$ ipython --no-banner

In [1]: import numpy as np

In [2]: np.set_printoptions(precision=4, suppress=True, linewidth=100, sign=" ")

In [3]: def rnd(a):
   ...:     return np.round(a, 4) + 0
   ...: 

In [4]: feats = np.load("layer12.npy")

In [5]: feats
Out[5]: 
array([[ 68,  18,   6,  44],
       [ 18, 122, -54,  80],
       [  6, -54,  27, -27],
       [ 44,  80, -27,  89]])

In [6]: U, sv, Vt = np.linalg.svd(feats)

In [7]: evecs = Vt[:(sv > 1e-8).sum()]

In [8]: rng = np.random.default_rng(30458)

In [9]: x0 = feats[1] + -2 * feats[2] + rng.integers(2) * np.eye(4)[3]

In [10]: x0
Out[10]: array([   6.,  230., -108.,  134.])

In [11]: np.linalg.matrix_rank(np.vstack([feats, x0]))
Out[11]: np.int64(3)

In [12]: w, evecs = np.linalg.eigvalsh(feats)
Traceback (most recent call last):
  Cell In[12], line 1
    w, evecs = np.linalg.eigvalsh(feats)
ValueError: too many values to unpack (expected 2)


In [13]: w, evecs = np.linalg.eigh(feats)

In [14]: (w > 1e-8).sum(), (w < -1e-8).sum()
Out[14]: (np.int64(3), np.int64(0))

In [15]: rnd(np.linalg.svd(feats, compute_uv=False))
Out[15]: array([ 216.2862,   76.7629,   12.9509,    0.    ])

In [16]: rnd(evecs @ np.diag(w) @ evecs.T)
Out[16]: 
array([[ 68.,  18.,   6.,  44.],
       [ 18., 122., -54.,  80.],
       [  6., -54.,  27., -27.],
       [ 44.,  80., -27.,  89.]])

In [17]: u = np.array([2, 0])

In [18]: np.array([np.convolve(row, u, "same") for row in feats])
Out[18]: 
array([[ 136,   36,   12,   88],
       [  36,  244, -108,  160],
       [  12, -108,   54,  -54],
       [  88,  160,  -54,  178]])

In [19]: np.polyval(u, feats[2])
Out[19]: array([  12, -108,   54,  -54])

In [20]: np.correlate(feats[2], feats[3], "full")
Out[20]: array([  534, -4968,  4341, -7188,   513,  -972, -1188])

In [21]: M2 = np.array([[3, 2, 4], [3, 4, 0], [1, 1, 3], [5, 1, 3]])

In [22]: np.einsum("ij,ij->i", feats, feats)
Out[22]: array([  6920,  24524,   4410,  16986])

In [23]: z = rng.permutation(4)

In [24]: z
Out[24]: array([ 0,  2,  3,  1])

In [25]: M2 = feats[z][:, z]

In [26]: np.trace(M2)
Out[26]: np.int64(306)

In [27]: rnd(np.linalg.det(M2)), rnd(np.linalg.det(feats[z]))
Out[27]: (np.float64(0.0), np.float64(0.0))

In [28]: np.diag(M2)
Out[28]: array([  68,   27,   89,  122])

In [29]: np.allclose(M2, feats)
Out[29]: False

In [30]: M2
Out[30]: 
array([[ 68,   6,  44,  18],
       [  6,  27, -27, -54],
       [ 44, -27,  89,  80],
       [ 18, -54,  80, 122]])

In [31]: A = np.eye(3, dtype=int)[rng.permutation(3)]

In [32]: A
Out[32]: 
array([[ 0,  0,  1],
       [ 0,  1,  0],
       [ 1,  0,  0]])

In [33]: # keeps lengths

In [34]: w, evecs = np.linalg.eigh(A)

In [35]: np.unique(w.round(6) + 0, return_counts=True)[1]
Out[35]: array([ 1,  2])

In [36]: rnd(evecs @ np.diag(w) @ evecs.T)
Out[36]: 
array([[ 0.,  0.,  1.],
       [ 0.,  1.,  0.],
       [ 1.,  0.,  0.]])

In [37]: rnd(evecs.T @ evecs)
Out[37]: 
array([[ 1.,  0.,  0.],
       [ 0.,  1.,  0.],
       [ 0.,  0.,  1.]])

In [38]: rnd(np.linalg.svd(A, compute_uv=False))
Out[38]: array([ 1.,  1.,  1.])

In [39]: np.kron(np.eye(2, dtype=int), A)
Out[39]: 
array([[ 0,  0,  1,  0,  0,  0],
       [ 0,  1,  0,  0,  0,  0],
       [ 1,  0,  0,  0,  0,  0],
       [ 0,  0,  0,  0,  0,  1],
       [ 0,  0,  0,  0,  1,  0],
       [ 0,  0,  0,  1,  0,  0]])

In [40]: rnd(np.linalg.eigvals(A).sum().real)
Out[40]: np.float64(1.0)

In [41]: np.einsum("ii->", A)
Out[41]: np.int64(1)

In [42]: rnd(np.linalg.eigvals(A))
Out[42]: array([ 1., -1.,  1.])

In [43]: w, evecs = np.linalg.eig(A)

In [44]: rnd(np.sort(np.linalg.eigvals(A @ A)))
Out[44]: array([ 1.,  1.,  1.])

In [45]: rnd(np.sort(np.linalg.eigvals(A.T)))
Out[45]: array([-1.,  1.,  1.])

In [46]: A @ evecs[:, 0] - w[0] * evecs[:, 0]
Out[46]: array([ 0.,  0.,  0.])

In [47]: J = np.load("mat.npy")

In [48]: J
Out[48]: 
array([[ 1., -2.,  0.,  0.,  0.],
       [-2., -1., -2.,  0.,  0.],
       [ 0., -2.,  0., -2.,  0.],
       [ 0.,  0., -2., -1., -2.],
       [ 0.,  0.,  0., -2., -2.]])

In [49]: x0 = np.array([-2, 0, -5, 2, 5])

In [50]: rhs = J @ x0

In [51]: rhs
Out[51]: array([ -2.,  14.,  -4.,  -2., -14.])

In [52]: rnd(np.linalg.solve(J, -3 * rhs))
Out[52]: array([  6.,   0.,  15.,  -6., -15.])

In [53]: rnd(np.linalg.solve(J, rhs))
Out[53]: array([-2.,  0., -5.,  2.,  5.])

In [54]: rnd(np.linalg.solve(J, rhs + J[:, 3]))
Out[54]: array([-2.,  0., -5.,  3.,  5.])

In [55]: w, evecs = np.linalg.eig(J)

In [56]: rnd(np.sort(np.linalg.eigvals(J.T)))
Out[56]: array([-4.265 , -2.9091, -0.5187,  1.6163,  3.0765])

In [57]: rnd(np.prod(w))
Out[57]: np.float64(-32.0)

In [58]: rnd(w)
Out[58]: array([ 3.0765,  1.6163, -0.5187, -4.265 , -2.9091])

In [59]: rnd(J @ evecs[:, 0] - w[0] * evecs[:, 0])
Out[59]: array([ 0.,  0.,  0.,  0.,  0.])

In [60]: mat = np.array([[4, 0], [0, 0]])

In [61]: mat
Out[61]: 
array([[ 4,  0],
       [ 0,  0]])

In [62]: z = rng.permutation(5)

In [63]: z
Out[63]: array([ 1,  3,  0,  2,  4])

In [64]: M2 = J[z][:, z]

In [65]: np.allclose(M2, J)
Out[65]: False

In [66]: np.diag(M2)
Out[66]: array([-1., -1.,  1.,  0., -2.])

In [67]: E = np.loadtxt("case14.csv", delimiter=",")

In [68]: rnd(E)
Out[68]: 
array([[  7.8787, -19.7226,  21.7484, -31.6183],
       [  5.4728, -14.0847,  16.5428, -23.7322],
       [  1.8892,  -4.7997,   7.2734,  -9.8068],
       [  1.353 ,  -3.1727,   5.4352,  -7.0916],
       [  1.1033,  -2.3554,   4.4492,  -5.6509],
       [  0.9149,  -1.6973,   3.6041,  -4.43  ],
       [  0.7811,  -1.1986,   2.9151,  -3.4486],
       [  0.6028,  -0.4853,   1.7793,  -1.8789],
       [  0.5074,  -0.1442,   1.0525,  -0.9392],
       [  0.2297,   0.0116,   0.1684,  -0.0492],
       [  0.0836,   0.0017,   0.0469,  -0.0043],
       [ -0.0822,   0.0017,  -0.0374,  -0.0028],
       [ -0.1273,   0.004 ,  -0.0553,  -0.0062],
       [ -0.5372,   0.0643,  -0.1763,  -0.0562],
       [ -2.9269,   1.1329,  -0.727 ,  -0.0467],
       [ -5.9619,   3.2015,  -1.6395,   0.6512],
       [ -8.4659,   5.1815,  -2.542 ,   1.5623],
       [-10.4562,   6.866 ,  -3.3302,   2.4332],
       [-11.1987,   7.5141,  -3.6376,   2.7849],
       [-18.4023,  14.1982,  -6.9067,   6.7576],
       [-31.6093,  27.5891, -13.7844,  15.7126]])

In [69]: rnd(np.abs(E).max())
Out[69]: np.float64(31.6183)

In [70]: E[21]
Traceback (most recent call last):
  Cell In[70], line 1
    E[21]
IndexError: index 21 is out of bounds for axis 0 with size 21


In [71]: rnd(E.sum(axis=0))
Out[71]: array([-68.9515,  18.1061,  32.179 , -58.8599])

In [72]: rnd(E.mean(axis=0))
Out[72]: array([-3.2834,  0.8622,  1.5323, -2.8029])

In [73]: np.zeros(21, 4)
Traceback (most recent call last):
  Cell In[73], line 1
    np.zeros(21, 4)
TypeError: Cannot interpret '4' as a data type


In [74]: E[:, 4]
Traceback (most recent call last):
  Cell In[74], line 1
    E[:, 4]
IndexError: index 4 is out of bounds for axis 1 with size 4


In [75]: M2 = np.array([[2, 2], [1, 2]])

In [76]: data = np.tile(M2, (2, 2))

In [77]: data
Out[77]: 
array([[ 2,  2,  2,  2],
       [ 1,  2,  1,  2],
       [ 2,  2,  2,  2],
       [ 1,  2,  1,  2]])

In [78]: # column 2 repeats column 0

In [79]: np.unique(data.round(6), axis=0).shape
Out[79]: (2, 4)

In [80]: np.allclose(data[:-1].T @ np.linalg.lstsq(data[:-1].T, data[-1])[0], data[-1])
Out[80]: True

In [81]: rnd(data @ np.linalg.pinv(data) @ data)
Out[81]: 
array([[ 2.,  2.,  2.,  2.],
       [ 1.,  2.,  1.,  2.],
       [ 2.,  2.,  2.,  2.],
       [ 1.,  2.,  1.,  2.]])

In [82]: try:
    ...:     np.linalg.inv(data)
    ...: except np.linalg.LinAlgError as e:
    ...:     print("failed:", e)
    ...: 
failed: Singular matrix

In [83]: (np.linalg.matrix_power((mat != 0) + (mat.T != 0) + np.eye(2), 2) > 0).astype(int)
Out[83]: 
array([[ 1,  0],
       [ 0,  1]])

In [84]: rnd(np.sort(np.linalg.eigvals(mat).real))
Out[84]: array([ 0.,  4.])

In [85]: mat @ mat
Out[85]: 
array([[ 16,   0],
       [  0,   0]])

In [86]: rnd(np.linalg.det(mat))
Out[86]: np.float64(0.0)

In [87]: z = rng.permutation(4)

In [88]: z
Out[88]: array([ 3,  2,  1,  0])

In [89]: M2 = data[z][:, z]

In [90]: rnd(np.linalg.det(M2)), rnd(np.linalg.det(data[z]))
Out[90]: (np.float64(0.0), np.float64(0.0))

In [91]: np.diag(M2)
Out[91]: array([ 2,  2,  2,  2])

In [92]: x0 = np.array([-1, 2, 1, -1])

In [93]: data @ np.ones(4)
Out[93]: array([ 8.,  6.,  8.,  6.])

In [94]: np.einsum("ij,j->i", data, x0)
Out[94]: array([ 2,  2,  2,  2])

In [95]: M2 = data / np.sqrt((data ** 2).mean(axis=1, keepdims=True))

In [96]: np.linalg.matrix_rank(M2) == np.linalg.matrix_rank(data)
Out[96]: np.True_

In [97]: rnd(M2[1])
Out[97]: array([ 0.6325,  1.2649,  0.6325,  1.2649])

In [98]: rnd(np.linalg.norm(M2, axis=1))
Out[98]: array([ 2.,  2.,  2.,  2.])

In [99]: data - data.mean(axis=1, keepdims=True)
Out[99]: 
array([[ 0. ,  0. ,  0. ,  0. ],
       [-0.5,  0.5, -0.5,  0.5],
       [ 0. ,  0. ,  0. ,  0. ],
       [-0.5,  0.5, -0.5,  0.5]])

In [100]: np.linalg.matrix_rank(data - data.mean(axis=1, keepdims=True))
Out[100]: np.int64(1)

In [101]: M2 = np.array([[2]])

In [102]: Z = np.array([[1, -2, -1, -2], [-2, -2, 1, 1], [2, -2, -2, 1], [1, -2, 2, 2]])

In [103]: K = np.block([[M2, np.array([[-2, -1, 2, 1]])], [np.zeros((4, 1)), Z]])

In [104]: K
Out[104]: 
array([[ 2., -2., -1.,  2.,  1.],
       [ 0.,  1., -2., -1., -2.],
       [ 0., -2., -2.,  1.,  1.],
       [ 0.,  2., -2., -2.,  1.],
       [ 0.,  1., -2.,  2.,  2.]])

In [105]: K[3] @ K[0]
Out[105]: np.float64(-5.0)

In [106]: np.linalg.norm(K, axis=1).argmax()
Out[106]: np.int64(0)

In [107]: rnd(np.linalg.norm(K[3] - K[0]))
Out[107]: np.float64(6.0828)

In [108]: rnd(np.linalg.norm(K) ** 2 / np.linalg.norm(K, 2) ** 2)
Out[108]: np.float64(2.1361)

In [109]: rnd(np.linalg.norm(K, axis=1))
Out[109]: array([ 3.7417,  3.1623,  3.1623,  3.6056,  3.6056])

In [110]: rnd(np.linalg.norm(K, axis=0))
Out[110]: array([ 2.    ,  3.7417,  4.1231,  3.7417,  3.3166])

In [111]: rnd(np.linalg.norm(K, "nuc"))
Out[111]: np.float64(15.6126)

In [112]: rnd(np.linalg.norm(K, 1)), rnd(np.linalg.norm(K, np.inf))
Out[112]: (np.float64(9.0), np.float64(8.0))

In [113]: rnd(np.abs(np.linalg.eigvals(K)).max())
Out[113]: np.float64(3.3934)

In [114]: rnd(np.sort(np.abs(np.linalg.eigvals(K))))
Out[114]: array([ 2.    ,  2.6358,  2.6358,  3.3934,  3.3934])

In [115]: rnd(np.linalg.det(K))
Out[115]: np.float64(160.0)

In [116]: np.trace(K)
Out[116]: np.float64(1.0)

In [117]: (K - K.T) / 2
Out[117]: 
array([[ 0. , -1. , -0.5,  1. ,  0.5],
       [ 1. ,  0. ,  0. , -1.5, -1.5],
       [ 0.5,  0. ,  0. ,  1.5,  1.5],
       [-1. ,  1.5, -1.5,  0. , -0.5],
       [-0.5,  1.5, -1.5,  0.5,  0. ]])

In [118]: rnd(np.linalg.matrix_power(K, 2))
Out[118]: 
array([[ 4.,  1., -2.,  3.,  9.],
       [ 0.,  1.,  8., -5., -9.],
       [ 0.,  5.,  4.,  0.,  5.],
       [ 0.,  3.,  2.,  2., -6.],
       [ 0., 11., -6., -3.,  2.]])

In [119]: np.allclose(K @ K.T, K.T @ K)
Out[119]: False
